$ ipython --no-banner

In [1]: import numpy as np

In [2]: np.set_printoptions(precision=2, suppress=True, linewidth=160)

In [3]: def rd(a):
   ...:     return np.round(a, 2) + 0
   ...: 

In [4]: A = np.loadtxt("out9.csv", delimiter=",")

In [5]: print(A)
[[ -5.   4.  12.   4.]
 [  0.  -3.  15.   5.]
 [  5.  -4.   6.   2.]
 [ -2.  -4.   3.   1.]
 [  0.  -3. -12.  -4.]]

In [6]: Uu, s, Vt = np.linalg.svd(A)

In [7]: V = Vt[:(s > 1e-8).sum()]

In [8]: rng = np.random.default_rng(16)

In [9]: x = A[1] + 4 * A[4] + rng.integers(2) * np.eye(4)[0]

In [10]: print(x)
[  1. -15. -33. -11.]

In [11]: print(np.allclose(V.T @ V @ x, x))
True

In [12]: Y = np.array([[1, -1], [5, 4]])

In [13]: W2 = np.kron(Y, A)

In [14]: print(W2.shape)
(10, 8)

In [15]: m1 = np.array([[-4.02, 7.98, -2.87],
    ...:     [-4.06, 8.03, -2.92],
    ...:     [-4.03, 8.1, -2.91],
    ...:     [-4.1, 8.14, -2.97],
    ...:     [-4.03, 7.92, -3.15],
    ...:     [-4.11, 8.15, -2.95],
    ...:     [-4.03, 7.89, -3.11],
    ...:     [-2.1, -7.0, 1.96],
    ...:     [-1.91, -7.0, 2.01],
    ...:     [-1.95, -7.03, 2.12],
    ...:     [-1.98, -7.06, 1.98],
    ...:     [-2.03, -7.01, 2.12],
    ...:     [-2.08, -6.92, 2.02],
    ...:     [-1.85, -6.7, 1.95]])

In [16]: hat = m1 @ np.linalg.solve(m1.T @ m1, m1.T)

In [17]: print(np.allclose(hat @ hat, hat))
True

In [18]: print(rd(np.trace(hat)))
3.0

In [19]: print([round(float(x), 2) for x in np.linalg.svd(m1, compute_uv=False)[:3]])
[30.11, 10.83, 0.34]

In [20]: print(np.linalg.matrix_rank(m1, rtol=0.1))
2

In [21]: print(rd(np.linalg.norm(m1, 2) / np.linalg.norm(m1)))
0.94

In [22]: print(rd(np.abs(np.linalg.svd(m1)[2][-1])))
[0.1  0.3  0.95]

In [23]: Uu, s, Vt = np.linalg.svd(m1)

In [24]: print(rd(s))
[30.11 10.83  0.34]

In [25]: print(np.argmax(s[:-1] / (s[1:] + 1e-6)) + 1)
2

In [26]: Y = Uu[:, :2] @ np.diag(s[:2]) @ Vt[:2]

In [27]: print(rd(np.abs(m1 - Y).max()))
0.18

In [28]: print(rd(np.linalg.norm(m1 - Y, 2)), rd(s[2]))
0.34 0.34

In [29]: Y = np.array([[3, -9, -7], [2, 8, -4], [-1, 0, -2]])

In [30]: print(rd(np.einsum("ij->j", m1)))
[-42.28   7.49  -6.72]

In [31]: print(np.linalg.matrix_rank(m1 @ Y))
3

In [32]: print(np.linalg.matrix_rank(np.vstack([m1, Y.T])))
3

In [33]: W2 = m1[[12, 6]].astype(float)

In [34]: for _ in range(3):
    ...:     labels = np.linalg.norm(m1[:, None] - W2, axis=-1).argmin(axis=1)
    ...:     W2 = np.array([m1[labels == j].mean(axis=0) for j in range(2)])
    ...: 

In [35]: print(labels)
[1 1 1 1 1 1 1 0 0 0 0 0 0 0]

In [36]: print(rd(W2[1] - W2[0]))
[-2.07 14.99 -5.01]

In [37]: print(rd(W2))
[[-1.99 -6.96  2.02]
 [-4.05  8.03 -2.98]]

In [38]: F = np.load("data.npy")

In [39]: print(F)
[[ 0.87 -3.1  -3.83]
 [ 2.15  1.88 -4.1 ]
 [-3.84  2.66 -1.79]
 [ 2.66  3.9   1.66]
 [ 3.31  1.52 -3.42]
 [-2.4   4.37  0.36]
 [-2.58  1.83 -3.87]
 [ 4.69  1.43  0.99]
 [-3.12  2.74  2.78]
 [ 3.26 -2.68 -2.68]
 [-2.79 -4.15  0.09]
 [ 0.77 -1.98  4.53]
 [-3.47  1.91  3.06]
 [ 2.19 -2.35  3.83]
 [ 0.57 -4.75  1.44]
 [ 3.9  -1.69  2.63]
 [ 3.34  3.68  0.53]
 [-1.51  3.77 -2.91]
 [-1.17 -2.97 -3.85]]

In [40]: Xc = F - F.mean(axis=0)

In [41]: V = np.linalg.svd(Xc)[2][:1]

In [42]: Y = Xc - Xc @ V.T @ V

In [43]: print(rd(Y.std(axis=0)))
[2.26 1.7  2.63]

In [44]: print(rd(np.diag(V.T @ V)))
[0.26 0.6  0.14]

In [45]: print(rd(np.linalg.norm(Y) / np.linalg.norm(Xc)))
0.78

In [46]: print(rd(np.cov(Xc @ V.T, rowvar=False)))
10.34

In [47]: Y = np.array([[2, 1], [2, 0], [1, 2], [2, 0], [1, 0]])

In [48]: W2 = np.array([[-2, 1, -1, -1], [1, 0, -1, 1]])

In [49]: J = Y @ W2 + 0.1 * rng.normal(size=(5, 4))

In [50]: print(rd(J))
[[-2.94  2.1  -2.9  -0.82]
 [-4.04  2.05 -2.04 -2.14]
 [-0.07  1.01 -3.09  0.98]
 [-3.89  2.06 -1.94 -1.97]
 [-2.02  0.81 -0.9  -1.15]]

In [51]: Q, Rm = np.linalg.qr(J)

In [52]: print(rd(Q @ Rm))
[[-2.94  2.1  -2.9  -0.82]
 [-4.04  2.05 -2.04 -2.14]
 [-0.07  1.01 -3.09  0.98]
 [-3.89  2.06 -1.94 -1.97]
 [-2.02  0.81 -0.9  -1.15]]

In [53]: print(np.trace(Q @ Q.T))
4.0

In [54]: print(rd(np.abs(np.diag(Rm))))
[6.64 1.15 0.68 0.13]

In [55]: Y = np.array([[-1, 0, 2], [0, 1, 0]])

In [56]: W2 = np.kron(Y, J)

In [57]: print(np.linalg.matrix_rank(W2))
8

In [58]: print(np.linalg.matrix_rank(J, rtol=0.1))
2

In [59]: print(np.linalg.cond(J) > 100)
True

In [60]: print(round(np.log10(np.linalg.cond(J))))
2

In [61]: print([round(float(x), 2) for x in np.linalg.svd(J, compute_uv=False)[:3]])
[9.25, 3.34, 0.27]

In [62]: print(rd(np.abs(np.linalg.svd(J)[2][-1])))
[0.6  0.54 0.03 0.59]

In [63]: T = np.stack([J, 3 * J, J[::-1]])

In [64]: print(rd(np.einsum("bij,cij->bc", T, T)))
[[ 96.79 290.36  90.12]
 [290.36 871.08 270.35]
 [ 90.12 270.35  96.79]]

In [65]: print(rd(np.linalg.norm(T, axis=(1, 2))))
[ 9.84 29.51  9.84]

In [66]: print(np.linalg.matrix_rank(T.reshape(3, -1)))
2

In [67]: print(np.linalg.matrix_rank(T))
[4 4 4]

In [68]: print(T.shape)
(3, 5, 4)

In [69]: feats = np.load("a.npy")

In [70]: print(feats)
[[-2. -3.]
 [-3. -2.]]

In [71]: w1 = np.array([[-7, -9], [3, -1]])

In [72]: coef = np.array([3, 3])

In [73]: act = np.maximum(feats @ w1 + coef, 0)

In [74]: print(np.linalg.matrix_rank(act))
2

In [75]: print((act > 0).mean(axis=0))
[1. 1.]

In [76]: W2 = np.array([[3, 0, 1], [0, 2, 3]])

In [77]: print((act @ W2).round(6).argmax(axis=1))
[2 2]

In [78]: print(act @ W2)
[[ 24.  48.  80.]
 [ 54.  64. 114.]]
